% ipython --no-banner

In [1]: import numpy as np

In [2]: np.set_printoptions(precision=2, suppress=True, linewidth=120, sign=" ")

In [3]: E = np.loadtxt("dump.csv", delimiter=",")

In [4]: E
Out[4]: 
array([[ 5.,  3.,  5.],
       [ 0., -1., -2.],
       [ 5.,  2., -2.]])

In [5]: f, r1 = E[2], E[1]

In [6]: f @ f
Out[6]: np.float64(33.0)

In [7]: f @ r1
Out[7]: np.float64(2.0)

In [8]: p = (f @ r1) / (f @ f) * f

In [9]: np.outer(f, r1)
Out[9]: 
array([[  0.,  -5., -10.],
       [  0.,  -2.,  -4.],
       [ -0.,   2.,   4.]])

In [10]: np.round((r1 - p) @ f, 2)
Out[10]: np.float64(0.0)

In [11]: r1 - p
Out[11]: array([-0.3 , -1.12, -1.88])

In [12]: (E - E.T) / 2
Out[12]: 
array([[ 0. ,  1.5,  0. ],
       [-1.5,  0. , -2. ],
       [ 0. ,  2. ,  0. ]])

In [13]: np.linalg.determinant(E)
---------------------------------------------------------------------------
AttributeError                            Traceback (most recent call last)
Cell In[13], line 1
----> 1 np.linalg.determinant(E)

AttributeError: module 'numpy.linalg' has no attribute 'determinant'

In [14]: np.allclose(E @ E.T, E.T @ E)
Out[14]: False

In [15]: np.sort(np.abs(np.linalg.eigvals(E)))
Out[15]: array([ 0.79,  4.42,  7.2 ])

In [16]: E @ E
Out[16]: 
array([[ 50.,  22.,   9.],
       [-10.,  -3.,   6.],
       [ 15.,   9.,  25.]])

In [17]: x = np.array([-4, 5, 3])

In [18]: np.einsum("ij,j->i", E, x)
Out[18]: array([ 10., -11., -16.])

In [19]: np.linalg.norm(E @ x) <= np.linalg.norm(E, 2) * np.linalg.norm(x) + 1e-9
Out[19]: np.True_

In [20]: E @ np.ones(3)
Out[20]: array([13., -3.,  5.])

In [21]: E @ np.eye(3)[2]
Out[21]: array([ 5., -2., -2.])

In [22]: E @ x
Out[22]: array([ 10., -11., -16.])

In [23]: (E * x).sum(axis=1)
Out[23]: array([ 10., -11., -16.])

In [24]: t = np.radians(135)

In [25]: r_ = np.eye(3)

In [26]: r_[1, 1] = r_[2, 2] = np.cos(t)

In [27]: r_[1, 2], r_[2, 1] = -np.sin(t), np.sin(t)

In [28]: r_
Out[28]: 
array([[ 1.  ,  0.  ,  0.  ],
       [ 0.  , -0.71, -0.71],
       [ 0.  ,  0.71, -0.71]])

In [29]: other = E @ r_.T

In [30]: np.linalg.svd(E, compute_uv=False), np.linalg.svd(other, compute_uv=False)
Out[30]: (array([ 8.5 ,  4.93,  0.6 ]), array([ 8.5 ,  4.93,  0.6 ]))

In [31]: np.allclose(E @ E.T, other @ other.T)
Out[31]: True

In [32]: other.round(2) + 0
Out[32]: 
array([[ 5.  , -5.66, -1.41],
       [ 0.  ,  2.12,  0.71],
       [ 5.  ,  0.  ,  2.83]])

In [33]: J = np.load("case6.npy")

In [34]: J
Out[34]: 
array([[ 0,  2,  1,  0],
       [ 0,  0,  2,  0],
       [ 1,  1,  2,  2],
       [ 1,  2,  0,  0]])

In [35]: hat = np.triu(np.array([[2, 0, 0, 1], [0, 1, 1, 1], [0, 1, 2, 2], [0, 2, 2, 0]]), 1) + np.eye(4)

In [36]: other = hat @ J @ np.linalg.inv(hat)

In [37]: other
Out[37]: 
array([[ 1.,  4., -3.,  1.],
       [ 2.,  3.,  1., -5.],
       [ 3.,  5., -3.,  0.],
       [ 1.,  2., -2.,  1.]])

In [38]: np.linalg.matrix_rank(other)
Out[38]: np.int64(4)

In [39]: np.trace(other), np.trace(J)
Out[39]: (np.float64(2.0), np.int64(2))

In [40]: hat @ J - J @ hat
Out[40]: 
array([[ 1.,  2., -2., -4.],
       [ 2.,  3.,  2., -2.],
       [ 2.,  4., -1., -6.],
       [ 0.,  0., -2., -3.]])

In [41]: np.poly(other)
Out[41]: array([  1.,  -2.,  -3., -14.,  -8.])

In [42]: np.round(np.abs(np.linalg.eigvals(J)).max(), 2)
Out[42]: np.float64(3.86)

In [43]: (J - J.T) / 2
Out[43]: 
array([[ 0. ,  1. ,  0. , -0.5],
       [-1. ,  0. ,  0.5, -1. ],
       [ 0. , -0.5,  0. ,  1. ],
       [ 0.5,  1. , -1. ,  0. ]])

In [44]: np.sort(np.abs(np.linalg.eigvals(J)))
Out[44]: array([ 0.61,  1.85,  1.85,  3.86])

In [45]: np.linalg.matrix_power(J, 3)
Out[45]: 
array([[  8,  12,  15,  12],
       [  8,  16,  14,   8],
       [ 11,  23,  34,  14],
       [  5,   5,  14,  10]])

In [46]: np.allclose(J @ J.T, J.T @ J)
Out[46]: False

In [47]: (J + J.T) / 2
Out[47]: 
array([[ 0. ,  1. ,  1. ,  0.5],
       [ 1. ,  0. ,  1.5,  1. ],
       [ 1. ,  1.5,  2. ,  1. ],
       [ 0.5,  1. ,  1. ,  0. ]])

In [48]: np.linalg.determinant(J)
---------------------------------------------------------------------------
AttributeError                            Traceback (most recent call last)
Cell In[48], line 1
----> 1 np.linalg.determinant(J)

AttributeError: module 'numpy.linalg' has no attribute 'determinant'

In [49]: np.allclose(J, J.T)
Out[49]: False

In [50]: np.round(np.linalg.det(J), 2)
Out[50]: np.float64(-8.0)

In [51]: np.trace(J)
Out[51]: np.int64(2)

In [52]: rng = np.random.default_rng(7082)

In [53]: lab = rng.permutation(4)

In [54]: other = J[:, lab] * rng.choice([-1, 1], 4)

In [55]: other
Out[55]: 
array([[ 1, -2,  0,  0],
       [ 2,  0,  0,  0],
       [ 2, -1,  2, -1],
       [ 0, -2,  0, -1]])

In [56]: U, _, vt = np.linalg.svd(J.T @ other)

In [57]: lab
Out[57]: array([ 2,  1,  3,  0])

In [58]: np.round(U @ vt, 2) + 0
Out[58]: 
array([[ 0.,  0.,  0., -1.],
       [ 0., -1.,  0.,  0.],
       [ 1.,  0.,  0.,  0.],
       [ 0.,  0.,  1.,  0.]])

In [59]: def softmax(z):
    ...:     e = np.exp(z - z.max(axis=-1, keepdims=True))
    ...:     return e / e.sum(axis=-1, keepdims=True)
    ...: 

In [60]: softmax(J).sum(axis=1)
Out[60]: array([ 1.,  1.,  1.,  1.])

In [61]: softmax(J[3] + -3)
Out[61]: array([ 0.22,  0.61,  0.08,  0.08])

In [62]: np.round(softmax(10 * J[3]), 2) + 0
Out[62]: array([ 0.,  1.,  0.,  0.])

In [63]: softmax(J[3])
Out[63]: array([ 0.22,  0.61,  0.08,  0.08])

In [64]: att = J @ J.T / np.sqrt(4)

In [65]: softmax(att)
Out[65]: 
array([[ 0.41,  0.09,  0.25,  0.25],
       [ 0.15,  0.4 ,  0.4 ,  0.05],
       [ 0.04,  0.04,  0.89,  0.03],
       [ 0.29,  0.04,  0.18,  0.49]])

In [66]: softmax(att + np.triu(np.full(att.shape, -np.inf), 1))
Out[66]: 
array([[ 1.  ,  0.  ,  0.  ,  0.  ],
       [ 0.27,  0.73,  0.  ,  0.  ],
       [ 0.05,  0.05,  0.91,  0.  ],
       [ 0.29,  0.04,  0.18,  0.49]])

In [67]: K = np.array([[3.0, 0.0, 0.0], [0.0, 2.0, -2.0], [0.0, -2.0, 2.0]])

In [68]: vals, evecs = np.linalg.eigh(K)

In [69]: x = np.array([2, 0, -4])

In [70]: np.linalg.eigvalsh(K[1:, 1:])
Out[70]: array([ 0.,  4.])

In [71]: evecs * np.maximum(vals, 0) @ evecs.T
Out[71]: 
array([[ 3.,  0.,  0.],
       [ 0.,  2., -2.],
       [ 0., -2.,  2.]])

In [72]: x @ K @ x / (x @ x), vals[0], vals[-1]
Out[72]: (np.float64(2.2), np.float64(0.0), np.float64(4.0))

In [73]: np.abs(np.diag(np.linalg.qr(K)[1])) > 1e-9
Out[73]: array([ True,  True, False])

In [74]: np.linalg.lstsq(K[:-1].T, K[-1])[2]
Out[74]: np.int32(2)

In [75]: w1 = np.array([[-2, -3, 3, 3], [1, -3, 0, 2], [-3, -3, 1, -1]])

In [76]: c = np.array([-2, -5, -3, 5])

In [77]: act = np.maximum(K @ w1 + c, 0)

In [78]: np.linalg.matrix_rank(act)
Out[78]: np.int64(2)

In [79]: W2 = np.array([[0, -2, 0], [-1, -2, 0], [-2, 2, -3], [-2, -1, 1]])

In [80]: act @ W2
Out[80]: 
array([[-40.,  -2.,  -4.],
       [-22., -23.,  11.],
       [  0.,   0.,   0.]])

In [81]: U, sig, vt = np.linalg.svd(K)

In [82]: sig.round(2) + 0
Out[82]: array([ 4.,  3.,  0.])

In [83]: np.argmax(sig[:-1] / (sig[1:] + 1e-6)) + 1
Out[83]: np.int64(2)

In [84]: other = U[:, :2] @ np.diag(sig[:2]) @ vt[:2]

In [85]: round(np.linalg.norm(K - other, 2), 2), round(float(sig[2]), 2)
Out[85]: (np.float64(0.0), 0.0)

In [86]: np.linalg.matrix_rank(K, rtol=0.05)
Out[86]: np.int64(2)

In [87]: round(np.linalg.norm(K - other) / np.linalg.norm(K), 2)
Out[87]: np.float64(0.0)

In [88]: x = np.array([0, 0, -2])

In [89]: (K @ x).argmax()
Out[89]: np.int64(1)

In [90]: K * x
Out[90]: 
array([[ 0.,  0., -0.],
       [ 0.,  0.,  4.],
       [ 0., -0., -4.]])

In [91]: K @ x
Out[91]: array([ 0.,  4., -4.])

In [92]: K @ np.eye(3)[1]
Out[92]: array([ 0.,  2., -2.])

In [93]: np.linalg.norm(K @ x) <= np.linalg.norm(K, 2) * np.linalg.norm(x) + 1e-9
Out[93]: np.True_

In [94]: np.sign((K @ x).round(6))
Out[94]: array([ 0.,  1., -1.])

In [95]: M = np.load("a.npy")

In [96]: M
Out[96]: 
array([[ 3,  3,  3],
       [ 3,  6,  6],
       [ 3,  6,  9]])

In [97]: vals, evecs = np.linalg.eig(M)

In [98]: np.round(np.prod(vals), 2)
Out[98]: np.float64(27.0)

In [99]: other = M[0, 0] * M[1:] - np.outer(M[1:, 0], M[0])

In [100]: other
Out[100]: 
array([[  0,   9,   9],
       [  0,   9,  18]])

In [101]: np.linalg.matrix_rank(other), np.linalg.matrix_rank(M)
Out[101]: (np.int64(2), np.int64(3))

In [102]: M[:, 0] / M[0, 0]
Out[102]: array([ 1.,  1.,  1.])

In [103]: round(float(np.linalg.norm(M)), 2)
Out[103]: 15.3

In [104]: np.linalg.matrix_rank(M)
Out[104]: np.int64(3)

In [105]: M[3]
---------------------------------------------------------------------------
IndexError                                Traceback (most recent call last)
Cell In[105], line 1
----> 1 M[3]

IndexError: index 3 is out of bounds for axis 0 with size 3

In [106]: m1 = np.load("mat.npy")

In [107]: m1
Out[107]: 
array([[ 0, -3,  0,  0],
       [ 6, -8,  0,  7],
       [ 0,  0,  0, -3]])

In [108]: T = np.stack([m1, 4 * m1, m1[::-1]])

In [109]: np.linalg.norm(T, axis=(1, 2))
Out[109]: array([ 12.92,  51.69,  12.92])

In [110]: T.sum(axis=0)
Out[110]: 
array([[  0, -15,   0,  -3],
       [ 36, -48,   0,  42],
       [  0,  -3,   0, -15]])

In [111]: m1 - m1[0]
Out[111]: 
array([[ 0,  0,  0,  0],
       [ 6, -5,  0,  7],
       [ 0,  3,  0, -3]])

In [112]: m1[:, 4]
---------------------------------------------------------------------------
IndexError                                Traceback (most recent call last)
Cell In[112], line 1
----> 1 m1[:, 4]

IndexError: index 4 is out of bounds for axis 1 with size 4

In [113]: np.abs(m1).max()
Out[113]: np.int64(8)

In [114]: round(np.linalg.norm(m1), 2)
Out[114]: np.float64(12.92)

In [115]: m1.sum(axis=1)
Out[115]: array([-3,  5, -3])

In [116]: np.linalg.svd(m1, compute_uv=False)
Out[116]: array([ 12.49,   3.  ,   1.44])

In [117]: x = np.array([-1, 1, -3, 5])

In [118]: h1 = np.maximum(m1 @ x, 0)

In [119]: np.maximum(m1 @ x, 0) - np.maximum(-m1 @ x, 0)
Out[119]: array([ -3,  21, -15])

In [120]: m1.T @ h1
Out[120]: array([ 126, -168,    0,  147])

In [121]: np.flatnonzero(h1 > 1e-9)
Out[121]: array([ 1])

In [122]: other = np.array([[-2, -2, 2, 2], [-2, -2, -1, 0], [0, 2, -2, -1], [-1, 2, 2, -2]])

In [123]: A = np.tril(other)

In [124]: A
Out[124]: 
array([[-2,  0,  0,  0],
       [-2, -2,  0,  0],
       [ 0,  2, -2,  0],
       [-1,  2,  2, -2]])

In [125]: f = np.array([-4, 3, -4, 4])

In [126]: other = A + np.outer(f, np.eye(4)[2])

In [127]: other
Out[127]: 
array([[-2.,  0., -4.,  0.],
       [-2., -2.,  3.,  0.],
       [ 0.,  2., -6.,  0.],
       [-1.,  2.,  6., -2.]])

In [128]: np.linalg.matrix_rank(other - A)
Out[128]: np.int64(1)

In [129]: np.linalg.matrix_rank(np.linalg.inv(other) - np.linalg.inv(A), tol=1e-8)
Out[129]: np.int64(1)

In [130]: round(np.linalg.det(other) / np.linalg.det(A), 2), np.round(1 + np.linalg.solve(A, f)[2], 2)
Out[130]: (np.float64(-0.5), np.float64(-0.5))

In [131]: F = np.load("x.npy")

In [132]: F
Out[132]: 
array([[ -3,  15,  -3],
       [  1,  -5,   1],
       [  2, -10,   2]])

In [133]: np.round(np.linalg.det(F[::-1]), 2)
Out[133]: np.float64(0.0)

In [134]: np.round(np.linalg.det(2 * F), 2), round(np.linalg.det(F), 2)
Out[134]: (np.float64(-0.0), np.float64(-0.0))

In [135]: round(float(np.linalg.eigvals(F).sum().real), 2)
Out[135]: -6.0
